% ipython --no-banner

In [1]: import numpy as np

In [2]: np.set_printoptions(precision=1, suppress=True, linewidth=200, sign=" ")

In [3]: A = np.load("data.npy")

In [4]: A.round(1) + 0
Out[4]: 
array([[ -0.2,  17.1, -10.4],
       [ -4.8,   2.6,  19.2],
       [  0.4, -17.3,  10. ],
       [ -4.9,  16.6,  10. ],
       [ -4.1,  -2.7,  19.4],
       [  5.3,  -8.1, -17.5],
       [  2.2, -19.6,   3.4],
       [ -4.1,  18.9,   5.2],
       [  3.1, -19.7,  -0.4],
       [  5.2, -14.1, -13.2],
       [ -4.2,  18.8,   5.5],
       [ -4.7,   1.5,  19.4],
       [ -3.9,  -3.3,  19.3],
       [ -1.5,  19. ,  -6.1],
       [ -4.9,  16.3,  10.5],
       [  0. , -16.7,  11.1],
       [  1.1, -18.5,   7.6],
       [  3.2,   6.9, -18.5],
       [  5.2, -14.6, -12.6],
       [  3.2,   6.7, -18.5],
       [ -2.9,  -8.2,  18. ],
       [  0.9, -18.1,   8.4],
       [ -2.4,  19.6,  -2.9],
       [ -1.1, -14. ,  14.3],
       [ -4. ,  19. ,   4.6],
       [ -4.4,  -0.7,  19.5],
       [  2.3,  10.4, -16.9],
       [ -0.6, -15.4,  12.8],
       [  4.2,   1.7, -19.5],
       [ -5.3,   8.8,  17.2]])

In [5]: cov = np.cov(A, rowvar=False)

In [6]: np.median(A, axis=0)
Out[6]: array([-0.9,  0.4,  6.5])

In [7]: np.argwhere(np.triu(np.abs(np.corrcoef(A.T)) > 0.8, 1))
Out[7]: array([], shape=(0, 2), dtype=int64)

In [8]: cen = A - A.mean(axis=0)

In [9]: left, sv, VT = np.linalg.svd(cen, full_matrices=False)

In [10]: sv.round(1) + 0
Out[10]: array([ 80.7,  71.8,   0. ])

In [11]: np.abs(left[:, 0]).argmax()
Out[11]: np.int64(0)

In [12]: (np.sign(left[:, 0]) == np.sign(left[0, 0])).astype(int)
Out[12]: array([ 1,  0,  0,  1,  0,  1,  0,  1,  0,  0,  1,  0,  0,  1,  1,  0,  0,  1,  0,  1,  0,  0,  1,  0,  1,  0,  1,  0,  1,  0])

In [13]: np.round(cen.mean(axis=0), 1) + 0
Out[13]: array([ 0.,  0.,  0.])

In [14]: np.abs(VT[0]).argmax()
Out[14]: np.int64(1)

In [15]: np.round(VT[0] * np.sign(VT[0, np.abs(VT[0]).argmax()]), 1) + 0
Out[15]: array([ 0. ,  0.8, -0.6])

In [16]: left, sv, VT = np.linalg.svd(A)

In [17]: V = VT[:(sv > 1e-8).sum()]

In [18]: rng = np.random.default_rng(763801)

In [19]: x = A[28] + -3 * A[19] + rng.integers(2) * np.eye(3)[1]

In [20]: x
Out[20]: array([ -5.5, -17.5,  36.2])

In [21]: np.diag(V.T @ V)
Out[21]: array([ 0.1,  1. ,  1. ])

In [22]: np.linalg.matrix_rank(np.vstack([A, x]))
Out[22]: np.int64(3)

In [23]: np.allclose(V.T @ V @ x, x)
Out[23]: False

In [24]: np.round(V.T @ V, 1) + 0
Out[24]: 
array([[ 0.1, -0.1, -0.2],
       [-0.1,  1. ,  0. ],
       [-0.2,  0. ,  1. ]])

In [25]: left, sv, VT = np.linalg.svd(A)

In [26]: np.argmax(sv[:-1] / (sv[1:] + 1e-6)) + 1
Out[26]: np.int64(2)

In [27]: sv.round(1) + 0
Out[27]: array([ 81.6,  73.1,   0. ])

In [28]: B = left[:, :2] @ np.diag(sv[:2]) @ VT[:2]

In [29]: round(float(np.linalg.norm(A - B) / np.linalg.norm(A)), 1)
Out[29]: 0.0

In [30]: B.round(1) + 0
Out[30]: 
array([[ -0.2,  17.1, -10.4],
       [ -4.8,   2.6,  19.2],
       [  0.4, -17.3,  10. ],
       [ -4.9,  16.6,  10. ],
       [ -4.1,  -2.7,  19.4],
       [  5.3,  -8.1, -17.5],
       [  2.2, -19.6,   3.4],
       [ -4.1,  18.9,   5.2],
       [  3.1, -19.7,  -0.4],
       [  5.2, -14.1, -13.2],
       [ -4.2,  18.8,   5.5],
       [ -4.7,   1.5,  19.4],
       [ -3.9,  -3.3,  19.3],
       [ -1.5,  19. ,  -6.1],
       [ -4.9,  16.3,  10.5],
       [  0. , -16.7,  11.1],
       [  1.1, -18.5,   7.6],
       [  3.2,   6.9, -18.5],
       [  5.2, -14.6, -12.6],
       [  3.2,   6.7, -18.5],
       [ -2.9,  -8.2,  18. ],
       [  0.9, -18.1,   8.4],
       [ -2.4,  19.6,  -2.9],
       [ -1.1, -14. ,  14.3],
       [ -4. ,  19. ,   4.6],
       [ -4.4,  -0.7,  19.5],
       [  2.3,  10.4, -16.9],
       [ -0.6, -15.4,  12.8],
       [  4.2,   1.7, -19.5],
       [ -5.3,   8.8,  17.2]])

In [31]: np.linalg.matrix_rank(A, rtol=0.05)
Out[31]: np.int64(2)

In [32]: B = np.array([[1, 5, 7, 1, 8, 4, 8]])

In [33]: J = B.T @ B

In [34]: J
Out[34]: 
array([[  1,   5,   7,   1,   8,   4,   8],
       [  5,  25,  35,   5,  40,  20,  40],
       [  7,  35,  49,   7,  56,  28,  56],
       [  1,   5,   7,   1,   8,   4,   8],
       [  8,  40,  56,   8,  64,  32,  64],
       [  4,  20,  28,   4,  32,  16,  32],
       [  8,  40,  56,   8,  64,  32,  64]])

In [35]: np.linalg.matrix_rank(J, rtol=0.1)
Out[35]: np.int64(1)

In [36]: np.linalg.cond(J) > 100
Out[36]: np.True_

In [37]: J.sum(axis=1)
Out[37]: array([  34,  170,  238,   34,  272,  136,  272])

In [38]: np.unravel_index(np.abs(J).argmax(), J.shape)
Out[38]: (np.int64(4), np.int64(4))

In [39]: J.mean(axis=0)
Out[39]: array([  4.9,  24.3,  34. ,   4.9,  38.9,  19.4,  38.9])

In [40]: J - J[0]
Out[40]: 
array([[  0,   0,   0,   0,   0,   0,   0],
       [  4,  20,  28,   4,  32,  16,  32],
       [  6,  30,  42,   6,  48,  24,  48],
       [  0,   0,   0,   0,   0,   0,   0],
       [  7,  35,  49,   7,  56,  28,  56],
       [  3,  15,  21,   3,  24,  12,  24],
       [  7,  35,  49,   7,  56,  28,  56]])

In [41]: mat = np.load("block2.npy")

In [42]: mat
Out[42]: 
array([[-1.,  8.,  8.,  5.,  9.],
       [ 0.,  2.,  2., -1., -1.],
       [ 0., -2.,  2.,  1.,  1.],
       [ 0.,  1.,  3.,  2.,  0.],
       [ 0.,  0., -1.,  0.,  0.]])

In [43]: cov = mat.T @ mat

In [44]: np.trace(cov), (mat ** 2).sum()
Out[44]: (np.float64(270.0), np.float64(270.0))

In [45]: (mat @ mat.T).shape
Out[45]: (5, 5)

In [46]: np.round(np.linalg.eigvalsh(cov)[::-1], 1) + 0
Out[46]: array([ 245.4,   12.2,   10.6,    1.8,    0. ])

In [47]: W1 = np.array([[1, -4, 0, -4],
    ...:     [0, 4, -5, 0],
    ...:     [0, 2, 1, 1],
    ...:     [-2, 1, 0, 1],
    ...:     [-3, 3, 0, -5]])

In [48]: coef = np.array([2, 1, 2, -1])

In [49]: hid = np.maximum(mat @ W1 + coef, 0)

In [50]: hid
Out[50]: 
array([[  0.,  85.,   0.,   0.],
       [  7.,   9.,   0.,   5.],
       [  0.,   1.,  14.,   0.],
       [  0.,  13.,   0.,   4.],
       [  2.,   0.,   1.,   0.]])

In [51]: (hid > 0).astype(int)
Out[51]: 
array([[ 0,  1,  0,  0],
       [ 1,  1,  0,  1],
       [ 0,  1,  1,  0],
       [ 0,  1,  0,  1],
       [ 1,  0,  1,  0]])

In [52]: basis = np.array([[4, 0, 3], [5, 5, 9], [1, 5, 1], [1, 1, 2]])

In [53]: (hid @ basis).round(6).argmax(axis=1)
Out[53]: array([ 2,  2,  1,  2,  0])

In [54]: hid @ basis
Out[54]: 
array([[ 425.,  425.,  765.],
       [  78.,   50.,  112.],
       [  19.,   75.,   23.],
       [  69.,   69.,  125.],
       [   9.,    5.,    7.]])

In [55]: W1 @ basis
Out[55]: 
array([[-20, -24, -41],
       [ 15,  -5,  31],
       [ 12,  16,  21],
       [ -2,   6,   5],
       [ -2,  10,   8]])

In [56]: K = np.array([[6.0, 0.0, 0.0, 5.0],
    ...:     [0.0, 6.0, 0.0, 0.0],
    ...:     [0.0, 0.0, 6.0, 0.0],
    ...:     [5.0, 0.0, 0.0, 6.0]])

In [57]: vals, V = np.linalg.eigh(K)

In [58]: x = np.array([3, 5, 6, 4])

In [59]: np.abs(K).sum(axis=1).max(), np.abs(vals).max()
Out[59]: (np.float64(11.0), np.float64(11.0))

In [60]: V * np.maximum(vals, 0) @ V.T
Out[60]: 
array([[ 6.,  0.,  0.,  5.],
       [ 0.,  6.,  0.,  0.],
       [ 0.,  0.,  6.,  0.],
       [ 5.,  0.,  0.,  6.]])

In [61]: np.round(x @ K @ x / (x @ x), 1), vals[0], vals[-1]
Out[61]: (np.float64(7.4), np.float64(1.0), np.float64(11.0))

In [62]: V * np.sqrt(vals) @ V.T
Out[62]: 
array([[ 2.2,  0. ,  0. ,  1.2],
       [ 0. ,  2.4,  0. ,  0. ],
       [ 0. ,  0. ,  2.4,  0. ],
       [ 1.2,  0. ,  0. ,  2.2]])

In [63]: round(np.linalg.det(K.T), 1)
Out[63]: np.float64(396.0)

In [64]: np.poly(K)
Out[64]: array([   1.,  -24.,  191., -564.,  396.])

In [65]: np.einsum("ij,ji->", K, K)
Out[65]: np.float64(194.0)

In [66]: np.linalg.eigvals(K)
Out[66]: array([ 11.,   1.,   6.,   6.])

In [67]: round(float(np.linalg.det(2 * K)), 1), round(np.linalg.det(K), 1)
Out[67]: (6336.0, np.float64(396.0))

In [68]: np.kron(np.eye(2, dtype=int), K)
Out[68]: 
array([[ 6.,  0.,  0.,  5.,  0.,  0.,  0.,  0.],
       [ 0.,  6.,  0.,  0.,  0.,  0.,  0.,  0.],
       [ 0.,  0.,  6.,  0.,  0.,  0.,  0.,  0.],
       [ 5.,  0.,  0.,  6.,  0.,  0.,  0.,  0.],
       [ 0.,  0.,  0.,  0.,  6.,  0.,  0.,  5.],
       [ 0.,  0.,  0.,  0.,  0.,  6.,  0.,  0.],
       [ 0.,  0.,  0.,  0.,  0.,  0.,  6.,  0.],
       [ 0.,  0.,  0.,  0.,  5.,  0.,  0.,  6.]])

In [69]: np.sort(np.abs(np.linalg.eigvals(K)))
Out[69]: array([  1.,   6.,   6.,  11.])

In [70]: K @ K
Out[70]: 
array([[ 61.,   0.,   0.,  60.],
       [  0.,  36.,   0.,   0.],
       [  0.,   0.,  36.,   0.],
       [ 60.,   0.,   0.,  61.]])

In [71]: np.linalg.matrix_power(K, 2)
Out[71]: 
array([[ 61.,   0.,   0.,  60.],
       [  0.,  36.,   0.,   0.],
       [  0.,   0.,  36.,   0.],
       [ 60.,   0.,   0.,  61.]])

In [72]: np.allclose(K, K.T)
Out[72]: True

In [73]: np.allclose(K @ K.T, K.T @ K)
Out[73]: True

In [74]: np.trace(K)
Out[74]: np.float64(24.0)

In [75]: round(float(np.abs(np.linalg.eigvals(K)).max()), 1)
Out[75]: 11.0

In [76]: (K - K.T) / 2
Out[76]: 
array([[ 0.,  0.,  0.,  0.],
       [ 0.,  0.,  0.,  0.],
       [ 0.,  0.,  0.,  0.],
       [ 0.,  0.,  0.,  0.]])

In [77]: assert K == K.T
---------------------------------------------------------------------------
ValueError                                Traceback (most recent call last)
Cell In[77], line 1
----> 1 assert K == K.T

ValueError: The truth value of an array with more than one element is ambiguous. Use a.any() or a.all()

In [78]: x = np.array([-2, 2, -2, 1])

In [79]: rhs = K @ x

In [80]: rhs
Out[80]: array([ -7.,  12., -12.,  -4.])

In [81]: np.linalg.solve(K.T, K[2])
Out[81]: array([ 0.,  0.,  1.,  0.])

In [82]: np.linalg.solve(K, rhs + K[:, 1])
Out[82]: array([-2.,  3., -2.,  1.])

In [83]: np.linalg.solve(K, 3 * rhs)
Out[83]: array([-6.,  6., -6.,  3.])

In [84]: X = np.load("sample8.npy")

In [85]: X
Out[85]: 
array([[ 9.,  3.,  9.,  1.,  9.,  4.,  5.,  0.,  0.],
       [ 5.,  7.,  8.,  6.,  6.,  1.,  4.,  0.,  0.],
       [ 1.,  7.,  3.,  3.,  8.,  4.,  3.,  0.,  0.],
       [ 8.,  7.,  6.,  8.,  7.,  4.,  4.,  0.,  0.],
       [ 3.,  8.,  8.,  0.,  6.,  5.,  3.,  0.,  0.],
       [ 6.,  9.,  4.,  8.,  8.,  4.,  0.,  0.,  0.],
       [ 5.,  6.,  8.,  9.,  2.,  8.,  1.,  0.,  0.],
       [ 0.,  0.,  0.,  0.,  0.,  0.,  0., -1., -3.],
       [ 0.,  0.,  0.,  0.,  0.,  0.,  0.,  2.,  3.]])

In [86]: idx = rng.permutation(9)

In [87]: idx
Out[87]: array([ 2,  8,  3,  5,  4,  6,  1,  0,  7])

In [88]: B = X[idx][:, idx]

In [89]: np.trace(B)
Out[89]: np.float64(40.0)

In [90]: B
Out[90]: 
array([[ 3.,  0.,  3.,  4.,  8.,  3.,  7.,  1.,  0.],
       [ 0.,  3.,  0.,  0.,  0.,  0.,  0.,  0.,  2.],
       [ 6.,  0.,  8.,  4.,  7.,  4.,  7.,  8.,  0.],
       [ 4.,  0.,  8.,  4.,  8.,  0.,  9.,  6.,  0.],
       [ 8.,  0.,  0.,  5.,  6.,  3.,  8.,  3.,  0.],
       [ 8.,  0.,  9.,  8.,  2.,  1.,  6.,  5.,  0.],
       [ 8.,  0.,  6.,  1.,  6.,  4.,  7.,  5.,  0.],
       [ 9.,  0.,  1.,  4.,  9.,  5.,  3.,  9.,  0.],
       [ 0., -3.,  0.,  0.,  0.,  0.,  0.,  0., -1.]])

In [91]: np.diag(B)
Out[91]: array([ 3.,  3.,  8.,  4.,  6.,  1.,  7.,  9., -1.])

In [92]: np.sort(np.linalg.eigvals(X).real)
Out[92]: array([-3.1, -3.1, -0.6, -0.6,  1. ,  1. ,  4.4,  4.4, 36.5])

In [93]: X @ X
Out[93]: 
array([[189., 256., 266., 139., 274., 180., 120.,   0.,   0.],
       [180., 243., 245., 163., 245., 149., 123.,   0.,   0.],
       [134., 212., 196., 135., 182., 115.,  81.,   0.,   0.],
       [242., 287., 298., 200., 300., 178., 143.,   0.,   0.],
       [138., 232., 207., 142., 221., 126.,  92.,   0.,   0.],
       [215., 265., 266., 168., 276., 137., 134.,   0.,   0.],
       [214., 270., 227., 210., 286., 144., 116.,   0.,   0.],
       [  0.,   0.,   0.,   0.,   0.,   0.,   0.,  -5.,  -6.],
       [  0.,   0.,   0.,   0.,   0.,   0.,   0.,   4.,   3.]])
